In [1]: import numpy as np

In [2]: import numpy.linalg as la

In [3]: np.set_printoptions(precision=1, suppress=True, linewidth=160, sign=" ")

In [4]: m1 = 3 * np.eye(6) + np.eye(6, k=1)

In [5]: m1
Out[5]: 
array([[ 3.,  1.,  0.,  0.,  0.,  0.],
       [ 0.,  3.,  1.,  0.,  0.,  0.],
       [ 0.,  0.,  3.,  1.,  0.,  0.],
       [ 0.,  0.,  0.,  3.,  1.,  0.],
       [ 0.,  0.,  0.,  0.,  3.,  1.],
       [ 0.,  0.,  0.,  0.,  0.,  3.]])

In [6]: theta = np.radians(135)

In [7]: Rm = np.eye(6)

In [8]: Rm[2, 2] = Rm[5, 5] = np.cos(theta)

In [9]: Rm[2, 5], Rm[5, 2] = -np.sin(theta), np.sin(theta)

In [10]: Rm
Out[10]: 
array([[ 1. ,  0. ,  0. ,  0. ,  0. ,  0. ],
       [ 0. ,  1. ,  0. ,  0. ,  0. ,  0. ],
       [ 0. ,  0. , -0.7,  0. ,  0. , -0.7],
       [ 0. ,  0. ,  0. ,  1. ,  0. ,  0. ],
       [ 0. ,  0. ,  0. ,  0. ,  1. ,  0. ],
       [ 0. ,  0. ,  0.7,  0. ,  0. , -0.7]])

In [11]: out = m1 @ Rm.T

In [12]: la.svd(m1, compute_uv=False), la.svd(out, compute_uv=False)
Out[12]: 
(array([ 3.9,  3.7,  3.3,  2.9,  2.5,  2.1]),
 array([ 3.9,  3.7,  3.3,  2.9,  2.5,  2.1]))

In [13]: np.abs(out - m1).max(axis=0)
Out[13]: array([ 0. ,  0. ,  5.1,  0. ,  0. ,  5.1])

In [14]: np.allclose(la.norm(m1, axis=1), la.norm(out, axis=1))
Out[14]: True

In [15]: out
Out[15]: 
array([[ 3. ,  1. ,  0. ,  0. ,  0. ,  0. ],
       [ 0. ,  3. , -0.7,  0. ,  0. ,  0.7],
       [ 0. ,  0. , -2.1,  1. ,  0. ,  2.1],
       [ 0. ,  0. ,  0. ,  3. ,  1. ,  0. ],
       [ 0. ,  0. , -0.7,  0. ,  3. , -0.7],
       [ 0. ,  0. , -2.1,  0. ,  0. , -2.1]])

In [16]: round(la.det(Rm), 1), np.round(np.trace(Rm), 1)
Out[16]: (np.float64(1.0), np.float64(2.6))

In [17]: Q, Rm = la.qr(out)

In [18]: np.allclose(Rm.T @ Rm, out.T @ out)
Out[18]: True

In [19]: np.trace(Q @ Q.T)
Out[19]: np.float64(6.0)

In [20]: np.round(Q.T @ Q, 1) + 0
Out[20]: 
array([[ 1.,  0.,  0.,  0.,  0.,  0.],
       [ 0.,  1.,  0.,  0.,  0.,  0.],
       [ 0.,  0.,  1.,  0.,  0.,  0.],
       [ 0.,  0.,  0.,  1.,  0.,  0.],
       [ 0.,  0.,  0.,  0.,  1.,  0.],
       [ 0.,  0.,  0.,  0.,  0.,  1.]])

In [21]: np.round(Q @ Rm, 1) + 0
Out[21]: 
array([[ 3. ,  1. ,  0. ,  0. ,  0. ,  0. ],
       [ 0. ,  3. , -0.7,  0. ,  0. ,  0.7],
       [ 0. ,  0. , -2.1,  1. ,  0. ,  2.1],
       [ 0. ,  0. ,  0. ,  3. ,  1. ,  0. ],
       [ 0. ,  0. , -0.7,  0. ,  3. , -0.7],
       [ 0. ,  0. , -2.1,  0. ,  0. , -2.1]])

In [22]: Q.shape, Rm.shape
Out[22]: ((6, 6), (6, 6))

In [23]: abs(Rm[0, 0]), round(la.norm(out[:, 0]), 1)
Out[23]: (np.float64(3.0), np.float64(3.0))

In [24]: np.abs(np.diag(Rm))
Out[24]: array([ 3. ,  3. ,  3.1,  3.1,  3. ,  2.9])

In [25]: M = np.load("x.npy")

In [26]: M
Out[26]: 
array([[-3., 10.,  0., -6.],
       [-8., 17.,  0., -8.],
       [ 8., -8.,  5.,  4.],
       [-8., 14.,  0., -5.]])

In [27]: Q, Rm = la.qr(M)

In [28]: np.round(Q.T @ Q, 1) + 0
Out[28]: 
array([[ 1.,  0.,  0.,  0.],
       [ 0.,  1.,  0.,  0.],
       [ 0.,  0.,  1.,  0.],
       [ 0.,  0.,  0.,  1.]])

In [29]: Q.round(1) + 0
Out[29]: 
array([[-0.2, -0.6, -0.6,  0.4],
       [-0.6, -0.4,  0.1, -0.7],
       [ 0.6, -0.7,  0.5,  0. ],
       [-0.6,  0. ,  0.6,  0.5]])

In [30]: Rm
Out[30]: 
array([[ 14.2, -24.1,   2.8,  10.9],
       [  0. ,  -8.2,  -3.4,   4.4],
       [  0. ,   0. ,   2.3,   1.9],
       [  0. ,   0. ,   0. ,   0.3]])

In [31]: out = np.array([[2, 2, 1], [1, 2, 2], [3, 2, 1], [0, 2, 0]])

In [32]: np.einsum("ik,kj->ij", M, out)
Out[32]: 
array([[ 4.,  2., 17.],
       [ 1.,  2., 26.],
       [23., 18., -3.],
       [-2.,  2., 20.]])

In [33]: la.matrix_rank(np.vstack([M, out.T]))
Out[33]: np.int64(4)

In [34]: np.vstack([M, out.T]).shape
Out[34]: (7, 4)

In [35]: la.matrix_rank(M @ out)
Out[35]: np.int64(3)

In [36]: np.einsum("ij,ij->i", M, M)
Out[36]: array([ 145.,  417.,  169.,  285.])

In [37]: np.einsum("ij,ij->", M, out)
ValueError: operands could not be broadcast together with remapped shapes [original->remapped]: (4,4)->(4,4) (4,3)->(4,3) 


In [38]: out.T @ M.T
Out[38]: 
array([[ 4.,  1., 23., -2.],
       [ 2.,  2., 18.,  2.],
       [17., 26., -3., 20.]])
